In [1]: import numpy as np

In [2]: np.set_printoptions(precision=2, suppress=True, linewidth=140, legacy="1.25")

In [3]: M = np.load("mat.npy")

In [4]: M
Out[4]: 
array([[-1.2,  0.3, -1.2],
       [-1.5, -1.1, -2.4],
       [ 0.5, -0.6,  0.2],
       [-4.5,  0. , -1. ],
       [ 0.8, -0.3,  1.2],
       [-0.5,  2.3, -0.2],
       [ 0.2,  1. , -1. ],
       [ 0.3,  0.6,  1.1],
       [-0.6, -1.1, -0.7],
       [ 0. ,  0.3,  0.4],
       [ 0.2, -0.5, -0.4],
       [ 1.4, -1. ,  0.4],
       [-1.4,  0.2,  0.4],
       [-1.7,  1.5,  1.2],
       [-0.1,  0. , -0.7]])

In [5]: ang = np.radians(138)

In [6]: r_ = np.eye(3)

In [7]: r_[0, 0] = r_[2, 2] = np.cos(ang)

In [8]: r_[0, 2], r_[2, 0] = -np.sin(ang), np.sin(ang)

In [9]: r_
Out[9]: 
array([[-0.74,  0.  , -0.67],
       [ 0.  ,  1.  ,  0.  ],
       [ 0.67,  0.  , -0.74]])

In [10]: other = M @ r_.T

In [11]: np.allclose(M @ M.T, other @ other.T)
Out[11]: True

In [12]: np.allclose(np.linalg.norm(M, axis=1), np.linalg.norm(other, axis=1))
Out[12]: True

In [13]: np.linalg.svd(M, compute_uv=False), np.linalg.svd(other, compute_uv=False)
Out[13]: (array([6.05, 4.11, 2.69]), array([6.05, 4.11, 2.69]))

In [14]: round(float(np.linalg.det(r_)), 2), round(np.trace(r_), 2)
Out[14]: (1.0, -0.49)

In [15]: lab = M[:, 1] > np.median(M[:, 1])

In [16]: u = M[lab].mean(axis=0) - M[~lab].mean(axis=0)

In [17]: ((M - M.mean(axis=0)) @ u > 0).astype(int)
Out[17]: array([0, 0, 0, 0, 0, 1, 1, 1, 0, 1, 0, 0, 1, 1, 0])

In [18]: np.argsort(-np.abs(u).round(6), kind="stable")
Out[18]: array([1, 2, 0])

In [19]: u
Out[19]: array([-0.14,  1.46,  0.52])

In [20]: lab.astype(int)
Out[20]: array([1, 0, 0, 0, 0, 1, 1, 1, 0, 1, 0, 0, 1, 1, 0])

In [21]: other = np.c_[M[:, :2] @ np.array([[3, 2], [2, 1]]), np.array([1, 1, 1, 2, 1, 1, 1, 3, 0, 1, 3, 1, 3, 0, 0])]

In [22]: other
Out[22]: 
array([[ -3. ,  -2.1,   1. ],
       [ -6.7,  -4.1,   1. ],
       [  0.3,   0.4,   1. ],
       [-13.5,  -9. ,   2. ],
       [  1.8,   1.3,   1. ],
       [  3.1,   1.3,   1. ],
       [  2.6,   1.4,   1. ],
       [  2.1,   1.2,   3. ],
       [ -4. ,  -2.3,   0. ],
       [  0.6,   0.3,   1. ],
       [ -0.4,  -0.1,   3. ],
       [  2.2,   1.8,   1. ],
       [ -3.8,  -2.6,   3. ],
       [ -2.1,  -1.9,   0. ],
       [ -0.3,  -0.2,   0. ]])

In [23]: np.linalg.matrix_rank(other)
Out[23]: 3

In [24]: np.round(np.linalg.norm(other - M @ np.linalg.lstsq(M, other)[0], axis=0), 2) + 0
Out[24]: array([0.  , 0.  , 5.85])

In [25]: np.round(np.linalg.lstsq(M, other[:, 0])[0], 2) + 0
Out[25]: array([3., 2., 0.])

In [26]: F = np.loadtxt("x.csv", delimiter=",")

In [27]: F
Out[27]: 
array([[ 0.01, -0.08,  0.02],
       [-0.08,  0.92, -0.25],
       [ 0.02, -0.25,  0.07]])

In [28]: vec = np.array([-1, -2, 0])

In [29]: F @ vec
Out[29]: array([ 0.16, -1.76,  0.48])

In [30]: round(float((vec - F @ vec) @ (F @ vec)), 2)
Out[30]: 0.0

In [31]: np.eye(3) - F
Out[31]: 
array([[ 0.99,  0.08, -0.02],
       [ 0.08,  0.08,  0.25],
       [-0.02,  0.25,  0.93]])

In [32]: F @ F @ vec
Out[32]: array([ 0.16, -1.76,  0.48])

In [33]: np.abs(np.diag(np.linalg.qr(F)[1])) > 1e-9
Out[33]: array([ True, False, False])

In [34]: np.allclose(F[:-1].T @ np.linalg.lstsq(F[:-1].T, F[-1])[0], F[-1])
Out[34]: True

In [35]: F @ np.linalg.pinv(F) @ F
Out[35]: 
array([[ 0.01, -0.08,  0.02],
       [-0.08,  0.92, -0.25],
       [ 0.02, -0.25,  0.07]])

In [36]: np.unique(F.round(6), axis=0).shape
Out[36]: (3, 3)

In [37]: np.linalg.lstsq(F[:-1].T, F[-1])[2]
Out[37]: 1

In [38]: feats = np.array([[5.0, 1.0, 1.0, 1.0, 1.0, 1.0],
    ...:     [1.0, 5.0, 1.0, 1.0, 1.0, 1.0],
    ...:     [1.0, 1.0, 5.0, 1.0, 1.0, 1.0],
    ...:     [1.0, 1.0, 1.0, 5.0, 1.0, 1.0],
    ...:     [1.0, 1.0, 1.0, 1.0, 5.0, 1.0],
    ...:     [1.0, 1.0, 1.0, 1.0, 1.0, 5.0]])

In [39]: vec = np.ones(6)

In [40]: for _ in range(7):
    ...:     vec = feats @ vec
    ...:     vec /= np.linalg.norm(vec)
    ...:     print(round(vec @ feats @ vec, 2))
    ...: 
10.0
10.0
10.0
10.0
10.0
10.0
10.0

In [41]: round(float(np.linalg.eigvalsh(feats)[-1]), 2)
Out[41]: 10.0

In [42]: vec = np.array([-2, 1, -3, -1, 1, 0])

In [43]: target = feats @ vec

In [44]: coef, lr = np.zeros(6), 1 / np.linalg.norm(feats, 2) ** 2

In [45]: for i in range(50):
    ...:     coef -= lr * feats.T @ (feats @ coef - target)
    ...:     if i % 10 == 0: print(i, round(np.linalg.norm(feats @ coef - target), 2))
    ...: 
0 12.27
10 2.15
20 0.38
30 0.07
40 0.01

In [46]: np.round(np.linalg.cond(feats), 2)
Out[46]: 2.5

In [47]: T = np.stack([feats, 4 * feats, feats[::-1]])

In [48]: np.linalg.norm(T, axis=(1, 2))
Out[48]: array([13.42, 53.67, 13.42])

In [49]: T.shape
Out[49]: (3, 6, 6)

In [50]: T.sum(axis=0)
Out[50]: 
array([[26.,  6.,  6.,  6.,  6., 10.],
       [ 6., 26.,  6.,  6., 10.,  6.],
       [ 6.,  6., 26., 10.,  6.,  6.],
       [ 6.,  6., 10., 26.,  6.,  6.],
       [ 6., 10.,  6.,  6., 26.,  6.],
       [10.,  6.,  6.,  6.,  6., 26.]])

In [51]: G = feats.T @ feats

In [52]: np.allclose(G, G.T)
Out[52]: True

In [53]: np.diag(G)
Out[53]: array([30., 30., 30., 30., 30., 30.])

In [54]: np.linalg.svd(feats, compute_uv=False) ** 2
Out[54]: array([100.,  16.,  16.,  16.,  16.,  16.])

In [55]: np.trace(G), (feats ** 2).sum()
Out[55]: (180.0, 180.0)

In [56]: np.linalg.matrix_rank(G)
Out[56]: 6

In [57]: G
Out[57]: 
array([[30., 14., 14., 14., 14., 14.],
       [14., 30., 14., 14., 14., 14.],
       [14., 14., 30., 14., 14., 14.],
       [14., 14., 14., 30., 14., 14.],
       [14., 14., 14., 14., 30., 14.],
       [14., 14., 14., 14., 14., 30.]])

In [58]: ev, vecs = np.linalg.eigh(feats)

In [59]: vec = np.array([-1, -1, -2, 2, 2, 1])

In [60]: vec @ feats @ vec
Out[60]: 61.0

In [61]: np.abs(feats).sum(axis=1).max(), round(float(np.abs(ev).max()), 2)
Out[61]: (10.0, 10.0)

In [62]: (np.sign(vecs[:, -1].round(6)) == np.sign(vecs[0, -1].round(6))).astype(int)
Out[62]: array([1, 1, 1, 1, 1, 1])

In [63]: np.linalg.eigvalsh(feats[1:, 1:])
Out[63]: array([4., 4., 4., 4., 9.])

In [64]: vecs * np.abs(ev) @ vecs.T
Out[64]: 
array([[5., 1., 1., 1., 1., 1.],
       [1., 5., 1., 1., 1., 1.],
       [1., 1., 5., 1., 1., 1.],
       [1., 1., 1., 5., 1., 1.],
       [1., 1., 1., 1., 5., 1.],
       [1., 1., 1., 1., 1., 5.]])

In [65]: vecs * np.sqrt(ev) @ vecs.T
Out[65]: 
array([[2.19, 0.19, 0.19, 0.19, 0.19, 0.19],
       [0.19, 2.19, 0.19, 0.19, 0.19, 0.19],
       [0.19, 0.19, 2.19, 0.19, 0.19, 0.19],
       [0.19, 0.19, 0.19, 2.19, 0.19, 0.19],
       [0.19, 0.19, 0.19, 0.19, 2.19, 0.19],
       [0.19, 0.19, 0.19, 0.19, 0.19, 2.19]])

In [66]: mat = np.loadtxt("a.csv", delimiter=",")

In [67]: mat
Out[67]: 
array([[ 0., -1., -2.,  1.,  1.],
       [ 2., -3., -3.,  1.,  0.],
       [ 1., -1., -5.,  2.,  0.],
       [ 2., -3., -5.,  2., -2.],
       [ 3., -3., -4.,  0., -2.],
       [ 1., -5., -3.,  2., -3.],
       [ 3., -5., -3.,  0., -3.],
       [ 3., -5., -2., -1., -5.],
       [ 4., -5., -1., -2., -5.],
       [ 5., -5., -1.,  0., -5.],
       [ 7., -7., -1., -2., -7.],
       [ 7., -9.,  1., -2., -6.],
       [ 5., -8.,  2., -2., -5.],
       [ 5., -7.,  3., -1., -3.],
       [ 7., -7.,  4., -1., -3.],
       [ 7., -9.,  2., -3., -3.],
       [ 7., -7.,  0., -2., -1.]])

In [68]: cen = mat - mat.mean(axis=0)

In [69]: vecs = np.linalg.svd(cen)[2][:1]

In [70]: other = cen - cen @ vecs.T @ vecs

In [71]: (cen @ vecs.T).std(axis=0)
Out[71]: array([4.46])

In [72]: hat = mat @ np.linalg.solve(mat.T @ mat, mat.T)

In [73]: np.linalg.matrix_rank(np.eye(17) - hat)
Out[73]: 12

In [74]: hat @ mat[:, 1]
Out[74]: array([-1., -3., -1., -3., -3., -5., -5., -5., -5., -5., -7., -9., -8., -7., -7., -9., -7.])

In [75]: np.trace(hat)
Out[75]: 5.0

In [76]: m1 = np.loadtxt("layer6.csv", delimiter=",")

In [77]: m1
Out[77]: 
array([[ 0.4 , -1.3 , -0.5 , -0.1 ,  0.19],
       [ 0.7 ,  1.5 ,  1.2 ,  0.9 , -1.71],
       [ 0.1 , -0.5 , -1.2 , -0.3 ,  0.61],
       [ 1.3 , -0.5 , -0.9 ,  0.2 , -0.4 ],
       [-1.5 ,  0.2 ,  0.3 ,  0.1 , -0.2 ],
       [ 1.2 ,  0.1 , -0.7 , -1.6 ,  3.26],
       [ 2.1 ,  0.  , -0.9 ,  0.2 , -0.46],
       [ 0.5 , -0.1 , -0.6 ,  0.4 , -0.81],
       [-2.2 ,  0.1 , -1.  ,  0.8 , -1.61],
       [ 0.7 , -2.2 ,  0.4 ,  1.4 , -2.68],
       [ 0.3 ,  0.1 , -1.1 ,  1.5 , -3.06],
       [-0.4 ,  1.3 , -0.7 , -0.5 ,  1.04],
       [-0.7 , -0.5 ,  1.  , -0.2 ,  0.51]])

In [78]: G = np.cov(m1, rowvar=False)

In [79]: np.corrcoef(m1.T)
Out[79]: 
array([[ 1.  , -0.15, -0.13, -0.1 ,  0.1 ],
       [-0.15,  1.  ,  0.04, -0.17,  0.17],
       [-0.13,  0.04,  1.  ,  0.16, -0.14],
       [-0.1 , -0.17,  0.16,  1.  , -1.  ],
       [ 0.1 ,  0.17, -0.14, -1.  ,  1.  ]])

In [80]: np.round(np.linalg.eigvalsh(G)[::-1], 2) + 0
Out[80]: array([3.53, 1.42, 0.82, 0.62, 0.  ])

In [81]: G.shape
Out[81]: (5, 5)

In [82]: round(np.corrcoef(m1[:, 2], m1[:, 1])[0, 1], 2)
Out[82]: 0.04

In [83]: np.argwhere(np.triu(np.abs(np.corrcoef(m1.T)) > 0.8, 1))
Out[83]: array([[3, 4]])

In [84]: np.median(m1, axis=0)
Out[84]: array([ 0.4,  0. , -0.7,  0.2, -0.4])

In [85]: m1.std(axis=0)
Out[85]: array([1.12, 0.92, 0.78, 0.8 , 1.6 ])

In [86]: round(float(np.linalg.norm(m1, "nuc")), 2)
Out[86]: 17.17

In [87]: np.round(np.linalg.norm(m1, 2), 2)
Out[87]: 6.71

In [88]: round(float(np.linalg.norm(m1)), 2)
Out[88]: 9.05

In [89]: np.count_nonzero(m1)
Out[89]: 64

In [90]: np.abs(m1).max()
Out[90]: 3.26

In [91]: np.zeros(13, 5)
---------------------------------------------------------------------------
TypeError                                 Traceback (most recent call last)
Cell In[91], line 1
----> 1 np.zeros(13, 5)

TypeError: Cannot interpret '5' as a data type

In [92]: m1[13]
---------------------------------------------------------------------------
IndexError                                Traceback (most recent call last)
Cell In[92], line 1
----> 1 m1[13]

IndexError: index 13 is out of bounds for axis 0 with size 13

In [93]: np.linalg.matrix_rank(m1)
Out[93]: 5

In [94]: m1.sum(axis=1)
Out[94]: array([-1.31,  2.59, -1.29, -0.3 , -1.1 ,  2.26,  0.94, -0.61, -3.91, -2.38, -2.26,  0.74,  0.11])

In [95]: np.diff(m1, axis=0)
Out[95]: 
array([[ 0.3 ,  2.8 ,  1.7 ,  1.  , -1.9 ],
       [-0.6 , -2.  , -2.4 , -1.2 ,  2.32],
       [ 1.2 ,  0.  ,  0.3 ,  0.5 , -1.01],
       [-2.8 ,  0.7 ,  1.2 , -0.1 ,  0.2 ],
       [ 2.7 , -0.1 , -1.  , -1.7 ,  3.46],
       [ 0.9 , -0.1 , -0.2 ,  1.8 , -3.72],
       [-1.6 , -0.1 ,  0.3 ,  0.2 , -0.35],
       [-2.7 ,  0.2 , -0.4 ,  0.4 , -0.8 ],
       [ 2.9 , -2.3 ,  1.4 ,  0.6 , -1.07],
       [-0.4 ,  2.3 , -1.5 ,  0.1 , -0.38],
       [-0.7 ,  1.2 ,  0.4 , -2.  ,  4.1 ],
       [-0.3 , -1.8 ,  1.7 ,  0.3 , -0.53]])

In [96]: np.unravel_index(np.abs(m1).argmax(), m1.shape)
Out[96]: (5, 4)

In [97]: hat = m1 @ np.linalg.solve(m1.T @ m1, m1.T)

In [98]: np.allclose(hat @ hat, hat)
Out[98]: True

In [99]: np.round(np.linalg.eigvalsh(hat), 2) + 0
Out[99]: array([0., 0., 0., 0., 0., 0., 0., 0., 1., 1., 1., 1., 1.])

In [100]: np.round(hat @ m1[:, 1], 2) + 0
Out[100]: array([-1.3,  1.5, -0.5, -0.5,  0.2,  0.1,  0. , -0.1,  0.1, -2.2,  0.1,  1.3, -0.5])

In [101]: E = np.load("case13.npy")

In [102]: E
Out[102]: 
array([[  0.62,   2.45,   1.24],
       [ -0.27,   0.38,  -0.53],
       [  2.74,   7.4 ,   5.48],
       [ -3.63,  -7.48,  -7.27],
       [ -1.75,  -3.08,  -3.5 ],
       [ -0.59,  -0.38,  -1.18],
       [ -0.01,   0.98,  -0.02],
       [ -4.39,  -9.24,  -8.78],
       [ -0.12,   0.72,  -0.24],
       [ -1.77,  -3.13,  -3.54],
       [  2.18,   6.09,   4.36],
       [  1.18,   3.75,   2.35],
       [ -0.2 ,   0.53,  -0.4 ],
       [  1.54,   4.6 ,   3.08],
       [  4.01,  10.36,   8.02],
       [  1.15,   3.68,   2.29],
       [ -7.25, -15.91, -14.49],
       [  0.26,   1.61,   0.52],
       [ -2.13,  -3.98,  -4.26],
       [  0.54,   2.26,   1.08],
       [  4.31,  11.05,   8.62],
       [ -5.47, -11.76, -10.94],
       [ -3.29,  -6.67,  -6.58],
       [ -2.77,  -5.47,  -5.54]])

In [103]: [round(float(x), 2) for x in np.linalg.svd(E, compute_uv=False)[:3]]
Out[103]: [44.76, 3.35, 0.0]

In [104]: np.linalg.cond(E) > 100
Out[104]: True

In [105]: np.linalg.matrix_rank(E, rtol=0.1)
Out[105]: 1

In [106]: np.round(np.linalg.norm(E, 2) / np.linalg.norm(E), 2)
Out[106]: 1.0

In [107]: np.argsort(-np.linalg.norm(E, axis=0).round(6), kind="stable")[:3]
Out[107]: array([1, 2, 0])
